% python3 -q
>>> import numpy as np
>>> np.set_printoptions(precision=2, suppress=True, linewidth=200, legacy="1.25")
>>> sigma = 10 * 0.2 ** np.arange(3)
>>> rng = np.random.default_rng(28)
>>> W0 = rng.normal(size=(13, 3)) * rng.permutation(sigma)
>>> print(W0.round(2) + 0)
[[ -0.48   1.31  -0.46]
 [ -0.21   2.91   1.86]
 [  0.   -11.81   0.82]
 [ -0.18   9.96  -0.67]
 [  0.28 -11.62   3.42]
 [ -0.32  -5.74   0.71]
 [  0.94  -0.65   0.43]
 [ -0.9    9.17  -0.62]
 [  0.27  17.4   -3.32]
 [ -0.13  12.16   2.8 ]
 [  0.15  -9.89  -1.62]
 [ -0.3    2.18   0.99]
 [  0.07   1.52   0.72]]
>>> dist = np.linalg.norm(W0[:, None] - W0[None], axis=-1)
>>> print(dist[1])
[ 2.83  0.   14.76  7.49 14.63  8.73  4.01  6.76 15.39  9.3  13.28  1.14  1.82]
>>> np.linalg.matrix_rank(dist ** 2)
5
>>> print(dist[1].round(6).argsort(kind="stable")[:4])
[ 1 11 12  0]
>>> print(dist.mean(axis=1).argmax())
8
>>> cov = np.cov(W0, rowvar=False)
>>> print(cov.shape)
(3, 3)
>>> np.linalg.eigvalsh(cov)[::-1]
array([86.7 ,  2.79,  0.18])
>>> mat = rng.normal(size=(29, 9)) + 3 * np.array([1, 1, 3, 1, 2, 1, 3, 2, 2])
>>> mat
array([[ 3.03,  0.99,  8.16,  3.76,  6.49,  4.28,  7.4 ,  6.77,  4.95],
       [ 3.68,  0.97,  8.24,  2.63,  4.32,  1.95, 10.94,  7.02,  6.36],
       [ 2.58,  2.51,  8.51,  5.52,  6.48,  3.75,  8.59,  6.1 ,  6.58],
       [ 2.69,  3.19,  8.93,  2.88,  5.42,  3.62,  9.05,  6.98,  6.38],
       [ 2.14,  3.41,  9.38,  4.16,  6.28,  3.5 , 10.4 ,  7.09,  5.87],
       [ 4.65,  2.79,  8.91,  4.05,  6.04,  1.43,  9.02,  6.2 ,  7.56],
       [ 2.57,  1.89, 10.29,  3.34,  7.07,  3.07,  9.14,  6.16,  6.04],
       [ 2.41,  3.67,  8.18,  1.92,  5.85,  5.01,  6.31,  4.89,  3.8 ],
       [ 3.23,  2.4 ,  7.23,  3.76,  4.76,  5.21,  9.51,  6.63,  5.7 ],
       [ 3.84,  3.27,  7.63,  2.57,  5.05,  2.65,  8.42,  5.61,  5.88],
       [ 1.99,  3.86,  6.97,  2.02,  4.21,  3.53,  8.42,  6.12,  5.05],
       [ 3.31,  3.29,  9.22,  4.1 ,  6.98,  2.41,  7.12,  4.61,  6.68],
       [ 2.46,  3.51,  7.3 ,  3.26,  5.54,  2.59,  8.33,  5.44,  6.53],
       [ 4.23,  3.38,  9.99,  3.69,  5.27,  1.98,  9.69,  6.94,  8.23],
       [ 3.53,  2.57,  9.  ,  4.17,  5.85,  3.15,  5.87,  4.51,  8.45],
       [ 2.59,  2.65,  8.42,  3.16,  5.34,  2.06,  8.36,  5.61,  7.2 ],
       [ 3.29,  3.11,  9.31,  4.24,  6.93,  3.44,  8.13,  4.97,  6.8 ],
       [ 3.32,  4.98,  8.78,  3.72,  5.91,  2.89,  8.97,  6.04,  6.1 ],
       [ 1.72,  2.48,  8.88,  4.26,  6.6 ,  2.39, 10.15,  6.72,  5.15],
       [ 4.21,  1.01,  9.04,  4.51,  5.02,  2.95, 10.59,  6.  ,  6.34],
       [ 3.56,  4.92,  8.  ,  1.7 ,  7.92,  3.27,  7.82,  6.03,  7.05],
       [ 2.96,  4.13,  8.28,  3.19,  3.76,  2.68,  7.93,  7.76,  6.67],
       [ 3.95,  3.29,  8.16,  2.3 ,  5.61,  2.54,  8.58,  7.82,  5.03],
       [ 2.29,  1.84,  9.63,  2.47,  4.96,  4.94,  9.13,  6.41,  6.95],
       [ 3.71,  2.95,  8.97,  3.26,  6.2 ,  2.11,  9.48,  5.43,  7.  ],
       [ 4.73,  3.71, 10.15,  3.53,  5.85,  0.06,  6.94,  5.36,  5.41],
       [ 4.09,  2.3 ,  8.33,  2.06,  4.75,  3.14, 11.21,  5.22,  5.88],
       [ 3.82,  2.64,  8.25,  3.41,  6.01,  3.01,  7.72,  6.  ,  5.96],
       [ 2.82,  3.71,  8.76,  1.77,  6.19,  1.99,  8.16,  5.76,  4.17]])
>>> dist = np.linalg.norm(mat[:, None] - mat[None], axis=-1)
>>> np.unravel_index(dist.round(6).argmax(), dist.shape)
(7, 13)
>>> np.flatnonzero(dist[0] < dist.mean() / 2)
array([0])
>>> print(dist[0].round(6).argsort(kind="stable")[:4])
[ 0 27  2  8]
>>> np.linalg.matrix_rank(dist ** 2)
11
>>> dist[:5, :5]
array([[0.  , 5.14, 3.25, 3.56, 4.35],
       [5.14, 0.  , 5.13, 3.74, 4.33],
       [3.25, 5.13, 0.  , 3.13, 2.91],
       [3.56, 3.74, 3.13, 0.  , 2.25],
       [4.35, 4.33, 2.91, 2.25, 0.  ]])
>>> cov = np.cov(mat, rowvar=False)
>>> print(np.argwhere(np.triu(np.abs(np.corrcoef(mat.T)) > 0.8, 1)))
[]
>>> print(cov.shape)
(9, 9)
>>> np.linalg.eigvalsh(cov)[::-1]
array([2.26, 2.  , 1.33, 0.89, 0.75, 0.55, 0.42, 0.35, 0.27])
>>> np.median(mat, axis=0)
array([3.29, 3.11, 8.76, 3.34, 5.85, 2.95, 8.58, 6.04, 6.34])
>>> mat.std(axis=0)
array([0.79, 0.99, 0.81, 0.92, 0.92, 1.07, 1.28, 0.84, 1.04])
>>> round(float(np.corrcoef(mat[:, 4], mat[:, 2])[0, 1]), 2)
0.35
>>> np.polyfit(mat[:, 4], mat[:, 2], 1)
array([0.31, 6.86])
>>> np.argsort(-mat.std(axis=0).round(6), kind="stable")
array([6, 5, 8, 1, 3, 4, 7, 2, 0])
>>> f = np.array([1, -1])
>>> np.convolve(mat[19], f)
array([ 4.21, -3.2 ,  8.03, -4.52,  0.51, -2.07,  7.64, -4.58,  0.34, -6.34])
>>> U, sigma, Vh = np.linalg.svd(mat)
>>> np.argmax(sigma[:-1] / (sigma[1:] + 1e-6)) + 1
1
>>> B = U[:, :1] @ np.diag(sigma[:1]) @ Vh[:1]
>>> np.round(np.linalg.norm(mat - B, 2), 2), round(sigma[1], 2)
(7.75, 7.75)
>>> print(np.linalg.matrix_rank(mat, rtol=0.05))
5
>>> round(float(np.abs(mat - B).max()), 2)
2.76
>>> print(np.round(np.linalg.norm(mat - B) / np.linalg.norm(mat), 2))
0.16
>>> np.linalg.matrix_rank(B)
1
>>> arr = np.tril(np.array([[5, 3, 4, 1, 0, 5, 0],
...     [2, 5, 3, 5, 2, 4, 3],
...     [4, 2, 3, 0, 4, 1, 1],
...     [4, 5, 3, 4, 5, 0, 0],
...     [4, 3, 4, 1, 2, 5, 3],
...     [0, 2, 4, 5, 0, 0, 4],
...     [4, 5, 2, 1, 5, 3, 1]]), -1) + np.eye(7, dtype=int)
>>> arr
array([[1, 0, 0, 0, 0, 0, 0],
       [2, 1, 0, 0, 0, 0, 0],
       [4, 2, 1, 0, 0, 0, 0],
       [4, 5, 3, 1, 0, 0, 0],
       [4, 3, 4, 1, 1, 0, 0],
       [0, 2, 4, 5, 0, 1, 0],
       [4, 5, 2, 1, 5, 3, 1]])
>>> round(float(np.linalg.norm(arr, 2) / np.linalg.norm(arr)), 2)
0.87
>>> [round(float(x), 2) for x in np.linalg.svd(arr, compute_uv=False)[:3]]
[13.65, 5.89, 4.69]
>>> B = np.c_[W0[:, :1] @ np.array([[3]]), np.array([2, 4, 2, 4, 2, 1, 5, 3, 3, 1, 3, 1, 4])]
>>> print(B)
[[-1.45  2.  ]
 [-0.63  4.  ]
 [-0.01  2.  ]
 [-0.55  4.  ]
 [ 0.85  2.  ]
 [-0.97  1.  ]
 [ 2.81  5.  ]
 [-2.69  3.  ]
 [ 0.82  3.  ]
 [-0.4   1.  ]
 [ 0.45  3.  ]
 [-0.9   1.  ]
 [ 0.21  4.  ]]
>>> np.linalg.matrix_rank(np.c_[W0, B])
4
>>> np.linalg.matrix_rank(B)
2
>>> np.sort(np.linalg.eigvals(arr))
array([1., 1., 1., 1., 1., 1., 1.])
>>> arr @ arr
array([[ 1,  0,  0,  0,  0,  0,  0],
       [ 4,  1,  0,  0,  0,  0,  0],
       [12,  4,  1,  0,  0,  0,  0],
       [30, 16,  6,  1,  0,  0,  0],
       [34, 19, 11,  2,  1,  0,  0],
       [40, 37, 23, 10,  0,  1,  0],
       [50, 40, 39, 22, 10,  6,  1]])
>>> print(np.linalg.matrix_rank(arr - arr[0, 0] * np.eye(7)))
5
>>> E = np.load("m.npy")
>>> E
array([[18,  4, 17, 17, 19, 12, 22, 18, 15, 15, 13],
       [18,  4, 17, 17, 19, 12, 22, 18, 15, 15, 13],
       [36,  9, 30, 39, 42, 24, 39, 33, 24, 30, 33],
       [24,  6, 20, 26, 28, 16, 26, 22, 16, 20, 22]])
>>> U, sigma, Vh = np.linalg.svd(E)
>>> V = Vh[:(sigma > 1e-8).sum()]
>>> x0 = E[3] + -2 * E[0] + rng.integers(2) * np.eye(11)[9]
>>> print(x0)
[-12.  -2. -14.  -8. -10.  -8. -18. -14. -14. -10.  -4.]
>>> np.allclose(V.T @ V @ x0, x0)
True
>>> np.diag(V.T @ V)
array([0.11, 0.01, 0.18, 0.27, 0.24, 0.05, 0.28, 0.15, 0.26, 0.08, 0.36])
>>> np.linalg.matrix_rank(np.vstack([E, x0]))
2
>>> B = E / np.sqrt((E ** 2).mean(axis=1, keepdims=True))
>>> np.linalg.matrix_rank(B) == np.linalg.matrix_rank(E)
True
>>> np.linalg.matrix_rank(E - E.mean(axis=1, keepdims=True))
2
>>> print(B[2])
[1.12 0.28 0.94 1.22 1.31 0.75 1.22 1.03 0.75 0.94 1.03]
>>> np.round(np.linalg.norm(E, 2) / np.linalg.norm(E), 2)
1.0
>>> np.linalg.matrix_rank(E, rtol=0.1)
1
>>> U, sigma, Vh = np.linalg.svd(E)
>>> sigma.round(2) + 0
array([148.24,   8.11,   0.  ,   0.  ])
>>> B = U[:, :2] @ np.diag(sigma[:2]) @ Vh[:2]
>>> np.round(np.abs(E - B).max(), 2)
0.0
>>> B
array([[18.,  4., 17., 17., 19., 12., 22., 18., 15., 15., 13.],
       [18.,  4., 17., 17., 19., 12., 22., 18., 15., 15., 13.],
       [36.,  9., 30., 39., 42., 24., 39., 33., 24., 30., 33.],
       [24.,  6., 20., 26., 28., 16., 26., 22., 16., 20., 22.]])
